$ ipython --no-banner

In [1]: import numpy as np

In [2]: from numpy import linalg as LA

In [3]: np.set_printoptions(precision=3, suppress=True, linewidth=200, sign=" ")

In [4]: tidy = lambda a: np.round(a, 3) + 0

In [5]: E = np.array([[0.5, 0.7, 0.2, 0.4, 0.6, 0.2, -0.6, -0.3, -1.2, 1.6, -0.4, 0.7],
   ...:     [-1.0, 0.4, 1.0, -0.5, -0.4, 1.3, 0.0, 1.3, 1.8, 0.4, -0.7, 1.4],
   ...:     [-0.3, -0.5, 0.3, -1.0, -0.8, -1.6, 0.8, -0.2, -0.6, 2.0, 0.3, -0.3],
   ...:     [0.1, 3.1, -0.3, 1.4, -0.4, 0.7, 0.2, 1.2, 1.2, 0.6, 0.4, 0.1],
   ...:     [0.7, -2.5, -0.3, -1.5, -1.1, 1.0, 1.0, -1.3, -1.6, -0.5, 1.5, 1.0],
   ...:     [0.7, 0.3, -2.1, -1.7, 0.8, 1.6, 2.4, 0.8, 0.2, 0.0, -0.5, -1.7],
   ...:     [0.1, -1.2, 0.8, 0.9, -0.5, -1.4, -1.0, -1.7, 0.1, 0.3, -0.7, 1.1],
   ...:     [-0.1, 1.6, -0.4, 1.9, 0.3, 0.5, 0.2, -0.5, 0.5, 1.0, 0.6, -0.3],
   ...:     [0.2, -1.3, -0.1, 1.5, 0.4, 0.3, -0.5, 2.0, 0.0, -0.2, 1.4, -0.4]])

In [6]: rng = np.random.default_rng(60)

In [7]: E[1] = E[3] + 0.02 * rng.normal(size=12)

In [8]: print(tidy(E))
[[ 0.5    0.7    0.2    0.4    0.6    0.2   -0.6   -0.3   -1.2    1.6   -0.4    0.7  ]
 [ 0.079  3.093 -0.284  1.375 -0.426  0.721  0.224  1.235  1.196  0.619  0.411  0.105]
 [-0.3   -0.5    0.3   -1.    -0.8   -1.6    0.8   -0.2   -0.6    2.     0.3   -0.3  ]
 [ 0.1    3.1   -0.3    1.4   -0.4    0.7    0.2    1.2    1.2    0.6    0.4    0.1  ]
 [ 0.7   -2.5   -0.3   -1.5   -1.1    1.     1.    -1.3   -1.6   -0.5    1.5    1.   ]
 [ 0.7    0.3   -2.1   -1.7    0.8    1.6    2.4    0.8    0.2    0.    -0.5   -1.7  ]
 [ 0.1   -1.2    0.8    0.9   -0.5   -1.4   -1.    -1.7    0.1    0.3   -0.7    1.1  ]
 [-0.1    1.6   -0.4    1.9    0.3    0.5    0.2   -0.5    0.5    1.     0.6   -0.3  ]
 [ 0.2   -1.3   -0.1    1.5    0.4    0.3   -0.5    2.     0.    -0.2    1.4   -0.4  ]]

In [9]: print(np.abs(E).max())
3.1

In [10]: print(tidy(E.mean(axis=0)))
[ 0.22   0.366 -0.243  0.364 -0.125  0.225  0.303  0.137 -0.023  0.602  0.335  0.034]

In [11]: print(tidy(E.sum(axis=0)))
[ 1.979  3.293 -2.184  3.275 -1.126  2.021  2.724  1.235 -0.204  5.419  3.011  0.305]

In [12]: print(np.count_nonzero(E))
106

In [13]: print(np.unravel_index(np.abs(E).argmax(), E.shape))
(np.int64(3), np.int64(1))

In [14]: print(LA.matrix_rank(E))
9
